$ ipython --no-banner

In [1]: import numpy as np

In [2]: np.set_printoptions(precision=1, suppress=True, linewidth=120, sign=" ")

In [3]: tidy = lambda a: np.round(a, 1) + 0

In [4]: F = np.loadtxt("out7.csv", delimiter=",")

In [5]: print(F)
[[ 0.  4.  5.  0.  4.  8.  1.  3.  5.  5.  4.  1.]
 [ 0.  0.  0.  6.  5.  5.  3.  3.  9.  7.  5.  0.]
 [ 0.  0.  0.  4.  8.  6.  7.  9.  5.  4.  4.  0.]
 [ 0.  0.  0.  0.  3.  6.  8.  7.  7.  0.  0.  5.]
 [ 0.  0.  0.  0.  0.  3.  3.  3.  7.  4.  6.  1.]
 [ 0.  0.  0.  0.  0.  0.  6.  6.  1.  6.  6.  1.]
 [ 0.  0.  0.  0.  0.  0.  0.  0.  1.  4.  8.  1.]
 [ 0.  0.  0.  0.  0.  0.  0.  0.  4.  6.  1.  3.]
 [ 0.  0.  0.  0.  0.  0.  0.  0.  0.  7.  0.  6.]
 [ 0.  0.  0.  0.  0.  0.  0.  0.  0.  0.  9.  5.]
 [ 0.  0.  0.  0.  0.  0.  0.  0.  0.  0.  0.  9.]
 [ 0.  0.  0.  0.  0.  0.  0.  0.  0.  0.  0.  0.]]

In [6]: Uu, sigma, VT = np.linalg.svd(F)

In [7]: V = VT[:(sigma > 1e-8).sum()]

In [8]: rng = np.random.default_rng(54)

In [9]: vec = F[6] + 2 * F[0] + rng.integers(2) * np.eye(12)[8]

In [10]: vec
Out[10]: array([  0.,   8.,  10.,   0.,   8.,  16.,   2.,   6.,  11.,  14.,  16.,   3.])

In [11]: tidy(V.T @ V)
Out[11]: 
array([[ 0. ,  0. ,  0. ,  0. ,  0. ,  0. ,  0. ,  0. ,  0. ,  0. ,  0. ,  0. ],
       [ 0. ,  0.4,  0.5,  0. ,  0. ,  0. ,  0. ,  0. ,  0. ,  0. ,  0. ,  0. ],
       [ 0. ,  0.5,  0.6,  0. ,  0. ,  0. ,  0. ,  0. ,  0. ,  0. ,  0. ,  0. ],
       [ 0. ,  0. ,  0. ,  1. ,  0. ,  0. ,  0. ,  0. ,  0. ,  0. ,  0. ,  0. ],
       [ 0. ,  0. ,  0. ,  0. ,  1. ,  0. ,  0. ,  0. ,  0. ,  0. ,  0. ,  0. ],
       [ 0. ,  0. ,  0. ,  0. ,  0. ,  1. ,  0. ,  0. ,  0. ,  0. ,  0. ,  0. ],
       [ 0. ,  0. ,  0. ,  0. ,  0. ,  0. ,  1. ,  0. ,  0. ,  0. ,  0. ,  0. ],
       [ 0. ,  0. ,  0. ,  0. ,  0. ,  0. ,  0. ,  1. ,  0. ,  0. ,  0. ,  0. ],
       [ 0. ,  0. ,  0. ,  0. ,  0. ,  0. ,  0. ,  0. ,  1. ,  0. ,  0. ,  0. ],
       [ 0. ,  0. ,  0. ,  0. ,  0. ,  0. ,  0. ,  0. ,  0. ,  1. ,  0. ,  0. ],
       [ 0. ,  0. ,  0. ,  0. ,  0. ,  0. ,  0. ,  0. ,  0. ,  0. ,  1. ,  0. ],
       [ 0. ,  0. ,  0. ,  0. ,  0. ,  0. ,  0. ,  0. ,  0. ,  0. ,  0. ,  1. ]])

In [12]: print(np.allclose(V.T @ V @ vec, vec))
True

In [13]: print(tidy(np.diag(V.T @ V)))
[ 0.   0.4  0.6  1.   1.   1.   1.   1.   1.   1.   1.   1. ]

In [14]: tidy(np.sort(np.linalg.eigvals(F)))
Out[14]: array([ 0.,  0.,  0.,  0.,  0.,  0.,  0.,  0.,  0.,  0.,  0.,  0.])

In [15]: F @ F
Out[15]: 
array([[   0.,    0.,    0.,   44.,   60.,   62.,  107.,  117.,  110.,  169.,  168.,  113.],
       [   0.,    0.,    0.,    0.,   18.,   51.,   93.,   87.,   97.,  143.,  150.,  186.],
       [   0.,    0.,    0.,    0.,   12.,   48.,   92.,   88.,  133.,  185.,  185.,  154.],
       [   0.,    0.,    0.,    0.,    0.,    9.,   45.,   45.,   63.,  171.,  125.,   80.],
       [   0.,    0.,    0.,    0.,    0.,    0.,   18.,   18.,   18.,   97.,   81.,  131.],
       [   0.,    0.,    0.,    0.,    0.,    0.,    0.,    0.,   30.,   67.,  108.,  114.],
       [   0.,    0.,    0.,    0.,    0.,    0.,    0.,    0.,    0.,    7.,   36.,   98.],
       [   0.,    0.,    0.,    0.,    0.,    0.,    0.,    0.,    0.,   28.,   54.,   63.],
       [   0.,    0.,    0.,    0.,    0.,    0.,    0.,    0.,    0.,    0.,   63.,   35.],
       [   0.,    0.,    0.,    0.,    0.,    0.,    0.,    0.,    0.,    0.,    0.,   81.],
       [   0.,    0.,    0.,    0.,    0.,    0.,    0.,    0.,    0.,    0.,    0.,    0.],
       [   0.,    0.,    0.,    0.,    0.,    0.,    0.,    0.,    0.,    0.,    0.,    0.]])

In [16]: [int(np.linalg.matrix_rank(np.linalg.matrix_power(F, p))) for p in range(1, 13)]
Out[16]: [10, 8, 7, 6, 5, 4, 3, 2, 1, 0, 0, 0]

In [17]: np.linalg.matrix_rank(F - F[0, 0] * np.eye(12))
Out[17]: np.int64(10)
